% python3 -q
>>> import numpy as np
>>> np.set_printoptions(precision=3, suppress=True, linewidth=120)
>>> M = np.array([[5.0, 1.0, 0.0], [0.0, 5.0, 1.0], [0.0, 0.0, 5.0]])
>>> # triangular
>>> x = np.array([-2, 2, 1])
>>> target = M @ x
>>> target
array([-8., 11.,  5.])
>>> np.linalg.solve(M, target)
array([-2.,  2.,  1.])
>>> np.linalg.solve(M, target + M[:, 1])
array([-2.,  3.,  1.])
>>> np.linalg.solve(M, 3 * target)
array([-6.,  6.,  3.])
>>> np.linalg.solve(M, M[:, 2])
array([0., 0., 1.])
>>> J = np.loadtxt("data.csv", delimiter=",")
>>> J
array([[-3., -1.,  0.],
       [-3., -1.,  0.],
       [ 1., -2.,  0.],
       [-2.,  3.,  1.]])
>>> # rows 0 and 1 are equal
>>> round(np.linalg.norm(J[0], 1), 3), round(np.linalg.norm(J[0], np.inf), 3)
(np.float64(4.0), np.float64(3.0))
>>> np.linalg.norm(J, axis=0)
array([4.796, 3.873, 1.   ])
>>> J[0] @ J[2]
np.float64(-1.0)
>>> round(float(np.linalg.norm(J, 2)), 3)
4.877
>>> np.round(np.linalg.norm(J) ** 2 / np.linalg.norm(J, 2) ** 2, 3)
np.float64(1.64)
>>> A2 = np.array([[0, 0], [-1, -1], [-1, -1]])
>>> F = A2.T @ A2
>>> F
array([[2, 2],
       [2, 2]])
>>> # looks like rank 1
>>> evals, vecs = np.linalg.eigh(F)
>>> x = np.array([-4, 5])
>>> (np.sign(vecs[:, -1].round(6)) == np.sign(vecs[0, -1].round(6))).astype(int)
array([1, 1])
>>> round(x @ F @ x / (x @ x), 3), evals[0], evals[-1]
(np.float64(0.049), np.float64(0.0), np.float64(4.0))
>>> np.linalg.eigvalsh(F[1:, 1:])
array([2.])
>>> x @ F @ x
np.int64(2)
>>> A2 = F / np.sqrt((F ** 2).mean(axis=1, keepdims=True))
>>> F - F.mean(axis=1, keepdims=True)
array([[0., 0.],
       [0., 0.]])
>>> np.linalg.matrix_rank(F - F.mean(axis=1, keepdims=True))
np.int64(0)
>>> np.linalg.matrix_rank(A2) == np.linalg.matrix_rank(F)
np.True_
>>> rank = np.linalg.matrix_rank(F)
>>> rank
np.int64(1)
>>> N = np.linalg.svd(F)[2][rank:].T
>>> np.linalg.matrix_rank(F.T @ F), np.linalg.matrix_rank(F @ F.T)
(np.int64(1), np.int64(1))
>>> [int(np.linalg.matrix_rank(F[:i])) for i in range(1, len(F) + 1)]
[1, 1]
>>> np.round(F @ N, 3) + 0
array([[0.],
       [0.]])
>>> N.shape
(2, 1)
